In [1]: import numpy as np

In [2]: from numpy import linalg as LA

In [3]: np.set_printoptions(precision=2, suppress=True, linewidth=120, legacy="1.25")

In [4]: W2 = 5 * np.array([[1.1, 0.2, 1.2, 0.2, -1.4, 0.4, 0.6, 2.2, 0.2, -1.3, -0.5],
   ...:     [-0.4, 1.5, 0.8, 1.3, 0.5, 0.3, 2.2, 1.3, -1.2, -1.1, 1.0]])

In [5]: rng = np.random.default_rng(46)

In [6]: lab = rng.integers(0, 2, 40)

In [7]: K = W2[lab] + rng.normal(size=(40, 11))

In [8]: K.round(2) + 0
Out[8]: 
array([[-2.01,  6.31,  3.83,  7.29,  2.69,  0.25, 11.01,  7.05, -5.16, -7.5 ,  4.59],
       [-1.49,  9.43,  5.17,  5.4 ,  3.47,  1.06, 10.88,  6.17, -5.69, -3.81,  4.02],
       [ 6.36,  1.08,  6.81,  1.85, -7.11,  2.67,  4.23,  9.88,  2.3 , -6.16, -0.96],
       [ 3.43,  0.96,  5.52,  0.34, -8.93,  1.75,  2.73,  9.86,  0.08, -5.73, -2.66],
       [-0.98,  9.65,  4.01,  6.47,  0.9 , -0.54, 10.72,  5.75, -5.38, -4.53,  4.74],
       [ 5.82,  0.1 ,  6.31, -0.71, -6.69,  2.99,  0.79,  9.99,  1.51, -6.2 , -2.24],
       [ 4.34,  2.4 ,  6.31,  1.14, -6.23,  2.61,  3.58, 10.86,  0.67, -8.36, -1.69],
       [-0.39,  6.11,  4.36,  6.34,  1.63,  0.92,  9.19,  7.18, -6.24, -5.06,  6.29],
       [ 5.93, -0.07,  7.16,  0.9 , -6.95,  1.14,  2.96, 10.43,  0.09, -7.24, -1.41],
       [-0.99,  6.62,  3.2 ,  6.64,  1.42,  0.68, 11.58,  8.3 , -5.51, -5.47,  5.23],
       [-1.84,  7.01,  4.32,  6.42,  3.01,  1.59, 12.09,  7.18, -5.71, -5.95,  6.69],
       [ 7.27,  2.28,  6.94, -0.24, -6.89,  5.01,  2.34, 10.07,  1.25, -8.86, -2.23],
       [-1.91,  6.81,  5.37,  5.64,  2.68,  0.49, 10.64,  7.28, -7.7 , -3.8 ,  4.16],
       [-1.37,  9.1 ,  4.94,  5.17,  4.89,  3.11, 12.7 ,  5.63, -6.43, -6.22,  5.53],
       [-1.21,  7.1 ,  5.39,  7.58,  2.74,  1.13,  8.19,  5.88, -4.96, -8.46,  4.66],
       [-3.17,  7.33,  4.2 ,  6.74,  0.38,  1.2 , 11.02,  7.43, -4.82, -5.97,  6.55],
       [ 5.53,  1.85,  6.31,  0.46, -6.61,  2.39,  2.92, 11.5 ,  0.16, -6.19, -1.66],
       [-3.33,  7.34,  4.6 ,  8.28,  2.07,  0.9 , 12.48,  5.36, -5.55, -5.51,  6.79],
       [ 6.39,  1.1 ,  7.16,  0.53, -6.68,  0.55,  2.97, 10.95,  1.06, -7.68, -1.13],
       [-3.34,  9.4 ,  3.55,  6.62,  2.15,  0.69, 12.23,  6.63, -3.88, -6.3 ,  4.27],
       [-0.61,  5.97,  5.83,  8.16,  1.14,  2.99, 11.68,  6.36, -5.58, -4.37,  5.32],
       [-1.59,  7.53,  4.06,  5.6 ,  2.41,  1.27, 11.17,  5.27, -6.11, -6.56,  4.46],
       [-2.14,  6.64,  5.48,  7.41,  3.74,  3.08, 10.05,  6.9 , -5.76, -5.3 ,  5.35],
       [ 4.89, -0.42,  5.27,  0.36, -7.33,  2.21,  2.07,  9.78,  0.57, -7.18, -2.38],
       [-3.62,  7.27,  3.78,  6.02,  2.91,  2.35, 10.73,  6.88, -6.68, -5.71,  5.63],
       [-3.39,  7.04,  3.49,  4.12,  3.37,  3.7 , 13.77,  7.76, -5.77, -5.19,  4.79],
       [-2.99,  5.79,  4.66,  6.58,  1.29,  0.1 , 10.97,  5.68, -6.82, -5.03,  4.87],
       [ 3.85,  0.07,  5.89,  0.45, -7.28,  1.41,  2.16, 13.12, -0.37, -6.25, -2.69],
       [-2.53,  7.79,  4.77,  6.65,  1.65,  1.35, 10.12,  5.89, -5.76, -4.79,  3.82],
       [-2.23,  6.13,  4.07,  5.83,  3.25,  1.93, 11.27,  5.43, -5.81, -6.15,  4.59],
       [ 3.79,  0.88,  6.24,  0.22, -7.38, -0.16,  3.55, 12.11,  1.62, -7.53, -2.91],
       [-4.69,  7.2 ,  5.83,  5.58,  3.43,  1.32, 10.13,  5.44, -5.77, -5.33,  4.58],
       [-2.62,  7.34,  3.16,  4.92,  1.69,  0.65,  9.89,  6.8 , -5.08, -5.08,  5.94],
       [ 3.18,  0.85,  5.84,  2.17, -7.96,  1.03,  4.35, 10.74,  1.75, -5.49, -3.69],
       [-0.84,  7.02,  6.21,  6.52,  2.33, -0.4 , 11.26,  5.02, -6.21, -7.63,  4.82],
       [ 4.96,  2.  ,  6.77,  1.38, -7.78,  2.58,  3.48, 11.59,  0.13, -5.62, -1.66],
       [ 6.05,  0.  ,  4.88,  0.48, -7.16,  1.12,  3.83, 10.65,  0.21, -6.77, -0.91],
       [ 3.97,  1.76,  6.67,  2.08, -7.23, -0.16,  2.78,  9.09,  1.89, -5.8 , -2.86],
       [ 5.27,  2.26,  4.39,  0.92, -6.68,  3.14,  3.9 , 12.39,  1.23, -5.13, -3.15],
       [ 6.71,  1.2 ,  5.04,  1.35, -7.87,  1.74,  2.73, 12.73,  0.82, -7.06, -3.17]])

In [9]: W2 = K[[2, 37]].astype(float)

In [10]: for _ in range(4):
    ...:     lab = LA.norm(K[:, None] - W2, axis=-1).argmin(axis=1)
    ...:     W2 = np.array([K[lab == j].mean(axis=0) for j in range(2)])
    ...: 

In [11]: lab
Out[11]: 
array([1, 1, 0, 0, 1, 0, 0, 1, 0, 1, 1, 0, 1, 1, 1, 1, 0, 1, 0, 1, 1, 1, 1, 0, 1, 1, 1, 0, 1, 1, 0, 1, 1, 0, 1, 0, 0,
       0, 0, 0])

In [12]: W2
Out[12]: 
array([[ 5.16,  1.08,  6.09,  0.8 , -7.22,  1.88,  3.02, 10.93,  0.88, -6.66, -2.2 ],
       [-2.14,  7.3 ,  4.53,  6.35,  2.4 ,  1.3 , 11.03,  6.4 , -5.75, -5.64,  5.12]])

In [13]: print(np.abs(W2[1] - W2[0]).argmax())
4

In [14]: np.bincount(lab)
Out[14]: array([17, 23])
